$ ipython --no-banner

In [1]: import numpy as np

In [2]: from numpy import linalg as LA

In [3]: np.set_printoptions(precision=1, suppress=True, linewidth=200, legacy="1.25")

In [4]: tidy = lambda a: np.round(a, 1) + 0

In [5]: mat = np.load("mat.npy")

In [6]: mat
Out[6]: 
array([[4, 1, 0, 0],
       [4, 0, 0, 0],
       [0, 0, 4, 1],
       [0, 0, 4, 0]])

In [7]: x = np.array([1, 3, 0, 1])

In [8]: target = mat @ x

In [9]: print(target)
[7 4 1 0]

In [10]: tidy(LA.solve(mat, target + mat[:, 2]))
Out[10]: array([1., 3., 1., 1.])

In [11]: tidy(LA.solve(mat, mat[:, 0]))
Out[11]: array([1., 0., 0., 0.])

In [12]: tidy(LA.solve(mat, -3 * target))
Out[12]: array([-3., -9.,  0., -3.])

In [13]: other = np.array([[1, 7], [1, 0]])

In [14]: basis = np.kron(other, mat)

In [15]: basis
Out[15]: 
array([[ 4,  1,  0,  0, 28,  7,  0,  0],
       [ 4,  0,  0,  0, 28,  0,  0,  0],
       [ 0,  0,  4,  1,  0,  0, 28,  7],
       [ 0,  0,  4,  0,  0,  0, 28,  0],
       [ 4,  1,  0,  0,  0,  0,  0,  0],
       [ 4,  0,  0,  0,  0,  0,  0,  0],
       [ 0,  0,  4,  1,  0,  0,  0,  0],
       [ 0,  0,  4,  0,  0,  0,  0,  0]])

In [16]: LA.matrix_rank(basis)
Out[16]: 8

In [17]: tidy(LA.norm(basis, 2)), tidy(LA.norm(other, 2) * LA.norm(mat, 2))
Out[17]: (40.3, 40.3)

In [18]: other = np.array([[1]])

In [19]: basis = np.array([[1]])

In [20]: feats = np.block([[other, np.array([[2]])], [np.zeros((1, 1)), basis]])

In [21]: feats
Out[21]: 
array([[1., 2.],
       [0., 1.]])

In [22]: rng = np.random.default_rng(943521)

In [23]: z = rng.permutation(2)

In [24]: other = feats[:, z] * rng.choice([-1, 1], 2)

In [25]: other
Out[25]: 
array([[-1.,  2.],
       [-0.,  1.]])

In [26]: Uu, _, Vh = LA.svd(feats.T @ other)

In [27]: print(tidy(LA.lstsq(feats, other)[0]))
[[-1.  0.]
 [ 0.  1.]]

In [28]: LA.matrix_rank(other - other[0, 0] * np.eye(2))
Out[28]: 1

In [29]: [int(LA.matrix_rank(LA.matrix_power(other, p))) for p in range(1, 3)]
Out[29]: [2, 2]

In [30]: f = np.array([-3, -3])

In [31]: print(np.convolve(feats[0], f))
[-3. -9. -6.]

In [32]: np.array([np.convolve(row, f, "same") for row in feats])
Out[32]: 
array([[-3., -9.],
       [ 0., -3.]])

In [33]: print(np.polyval(f, feats[0]))
[-6. -9.]

In [34]: A = np.loadtxt("data.csv", delimiter=",")

In [35]: A
Out[35]: 
array([[ 1., -1.,  1., -1., -1.,  1., -1.,  1.],
       [ 1., -1., -1.,  1., -1.,  1.,  1., -1.],
       [ 1., -1., -1.,  1.,  1., -1., -1.,  1.]])

In [36]: def softmax(z):
    ...:     e = np.exp(z - z.max(axis=-1, keepdims=True))
    ...:     return e / e.sum(axis=-1, keepdims=True)
    ...: 

In [37]: print(tidy(softmax(A[1] + 5)))
[0.2 0.  0.  0.2 0.  0.2 0.2 0. ]

In [38]: tidy(softmax(A[1]))
Out[38]: array([0.2, 0. , 0. , 0.2, 0. , 0.2, 0.2, 0. ])

In [39]: tidy(softmax(A).sum(axis=1))
Out[39]: array([1., 1., 1.])

In [40]: scores = A @ A.T / np.sqrt(8)

In [41]: print(tidy(softmax(scores)[1] @ A))
[ 1.  -1.  -0.9  0.9 -0.9  0.9  0.8 -0.8]

In [42]: tidy(softmax(scores))
Out[42]: 
array([[0.9, 0.1, 0.1],
       [0.1, 0.9, 0.1],
       [0.1, 0.1, 0.9]])

In [43]: tidy(LA.norm(A, 1)), tidy(LA.norm(A, np.inf))
Out[43]: (3.0, 8.0)

In [44]: tidy(LA.norm(A[0] - A[1]))
Out[44]: 4.0

In [45]: print(A[0] @ A[1])
0.0

In [46]: tidy(LA.norm(A) ** 2 / LA.norm(A, 2) ** 2)
Out[46]: 3.0

In [47]: other = A + rng.integers(-2, 3, (3, 1)) @ rng.integers(-2, 3, (1, 8))

In [48]: print(other)
[[-1. -5.  1.  3.  1. -1. -3.  3.]
 [ 0. -3. -1.  3.  0.  0.  0.  0.]
 [ 2.  1. -1. -1.  0.  0.  0.  0.]]

In [49]: np.abs(other - A).sum(axis=1)
Out[49]: array([18.,  9.,  9.])
